$ python -q
>>> import numpy as np
>>> import numpy.linalg as la
>>> np.set_printoptions(suppress=True, linewidth=100)
>>> M = np.cumsum(np.array([[-4, 3, 1, 3],
...     [-5, -3, 4, 0],
...     [-1, 1, -3, 0],
...     [1, -4, 5, 0],
...     [5, 0, -5, 3],
...     [-2, 1, 5, 2],
...     [-1, -1, 4, 1],
...     [4, 3, 3, -1],
...     [-5, -3, -1, 3],
...     [-2, 1, 0, 5],
...     [-1, -2, 0, 1],
...     [1, 2, 1, -3],
...     [-4, -4, -5, -3],
...     [-4, -1, 5, -5],
...     [4, -4, 5, -1],
...     [4, 1, 4, 3],
...     [5, -2, -1, -3],
...     [-3, 4, -3, -1],
...     [0, 5, 3, 0],
...     [4, -1, -2, 1],
...     [2, 4, 5, -3],
...     [4, 2, -3, 0],
...     [1, -5, 4, 5],
...     [2, -1, -2, 0],
...     [-2, -3, -2, -4],
...     [-5, -5, -3, 1],
...     [1, 1, -3, -4],
...     [5, 3, 3, -1],
...     [-4, -5, 1, 0]]), axis=0)
>>> print(M)
[[ -4   3   1   3]
 [ -9   0   5   3]
 [-10   1   2   3]
 [ -9  -3   7   3]
 [ -4  -3   2   6]
 [ -6  -2   7   8]
 [ -7  -3  11   9]
 [ -3   0  14   8]
 [ -8  -3  13  11]
 [-10  -2  13  16]
 [-11  -4  13  17]
 [-10  -2  14  14]
 [-14  -6   9  11]
 [-18  -7  14   6]
 [-14 -11  19   5]
 [-10 -10  23   8]
 [ -5 -12  22   5]
 [ -8  -8  19   4]
 [ -8  -3  22   4]
 [ -4  -4  20   5]
 [ -2   0  25   2]
 [  2   2  22   2]
 [  3  -3  26   7]
 [  5  -4  24   7]
 [  3  -7  22   3]
 [ -2 -12  19   4]
 [ -1 -11  16   0]
 [  4  -8  19  -1]
 [  0 -13  20  -1]]
>>> d = la.norm(M[:, None] - M[None], axis=-1)
>>> print(np.flatnonzero(d[21] < d.mean() / 2))
[20 21]
>>> print(d.shape)
(29, 29)
>>> print(d.mean(axis=1).argmax())
0
>>> print(d[:5, :5].round(2))
[[0.   7.07 6.4  9.85 6.78]
 [7.07 0.   3.32 3.61 7.21]
 [6.4  3.32 0.   6.48 7.81]
 [9.85 3.61 6.48 0.   7.68]
 [6.78 7.21 7.81 7.68 0.  ]]
>>> print(np.unravel_index(d.round(6).argmax(), d.shape))
(np.int64(2), np.int64(22))
>>> rng = np.random.default_rng(45)
>>> z = rng.permutation(4)
>>> A2 = M[:, z] * rng.choice([-1, 1], 4)
>>> print(A2)
[[  1   3   3  -4]
 [  5   3   0  -9]
 [  2   3   1 -10]
 [  7   3  -3  -9]
 [  2   6  -3  -4]
 [  7   8  -2  -6]
 [ 11   9  -3  -7]
 [ 14   8   0  -3]
 [ 13  11  -3  -8]
 [ 13  16  -2 -10]
 [ 13  17  -4 -11]
 [ 14  14  -2 -10]
 [  9  11  -6 -14]
 [ 14   6  -7 -18]
 [ 19   5 -11 -14]
 [ 23   8 -10 -10]
 [ 22   5 -12  -5]
 [ 19   4  -8  -8]
 [ 22   4  -3  -8]
 [ 20   5  -4  -4]
 [ 25   2   0  -2]
 [ 22   2   2   2]
 [ 26   7  -3   3]
 [ 24   7  -4   5]
 [ 22   3  -7   3]
 [ 19   4 -12  -2]
 [ 16   0 -11  -1]
 [ 19  -1  -8   4]
 [ 20  -1 -13   0]]
>>> U, _, VT = la.svd(M.T @ A2)
>>> print(np.round(la.lstsq(M, A2)[0], 2) + 0)
[[0. 0. 0. 1.]
 [0. 0. 1. 0.]
 [1. 0. 0. 0.]
 [0. 1. 0. 0.]]
>>> z = A2[:, 2] > np.median(A2[:, 2])
>>> r0 = A2[z].mean(axis=0) - A2[~z].mean(axis=0)
>>> print(((A2 - A2.mean(axis=0)) @ r0 > 0).astype(int))
[1 1 1 1 1 1 1 1 1 1 1 1 1 0 0 0 0 0 0 0 0 1 0 0 0 0 0 0 0]
>>> print(np.argsort(-np.abs(r0).round(6), kind="stable"))
[2 0 1 3]
>>> print(r0.round(2))
[-5.56  0.91  6.75 -0.38]
>>> J = rng.normal(size=(22, 3)) + 20 * np.array([2, 1, 1])
>>> print(J.round(2))
[[39.85 20.26 20.53]
 [40.69 19.11 20.47]
 [39.98 19.4  19.32]
 [39.77 19.01 18.54]
 [40.06 20.77 19.76]
 [40.74 19.6  19.  ]
 [38.48 19.18 21.45]
 [39.77 18.18 20.  ]
 [39.61 19.53 19.36]
 [39.15 19.63 18.19]
 [38.85 19.67 20.76]
 [40.46 21.85 21.21]
 [38.14 20.53 20.98]
 [40.23 18.14 19.64]
 [39.18 20.37 21.15]
 [40.64 18.96 20.79]
 [40.01 20.99 19.7 ]
 [40.19 19.93 19.76]
 [41.49 20.87 20.4 ]
 [38.59 19.28 19.99]
 [40.55 18.25 20.79]
 [38.84 18.74 21.  ]]
>>> cen = J - J.mean(axis=0)
>>> U, sv, VT = la.svd(cen, full_matrices=False)
>>> print(np.round(sv ** 2 / (sv ** 2).sum(), 2))
[0.41 0.35 0.23]
>>> print(sv.round(2))
[4.64 4.29 3.46]
>>> print(np.round(cen.mean(axis=0), 2) + 0)
[0. 0. 0.]
>>> print((np.sign(U[:, 0]) == np.sign(U[0, 0])).astype(int))
[1 0 0 0 1 0 1 0 0 0 1 1 1 0 1 0 1 1 1 0 0 0]
>>> print(np.round(np.abs(VT[-1]), 2))
[0.69 0.35 0.63]
>>> print(round(float((sv ** 2).sum() ** 2 / (sv ** 4).sum()), 2))
2.85
>>> print(np.abs(VT[0]).argmax())
1
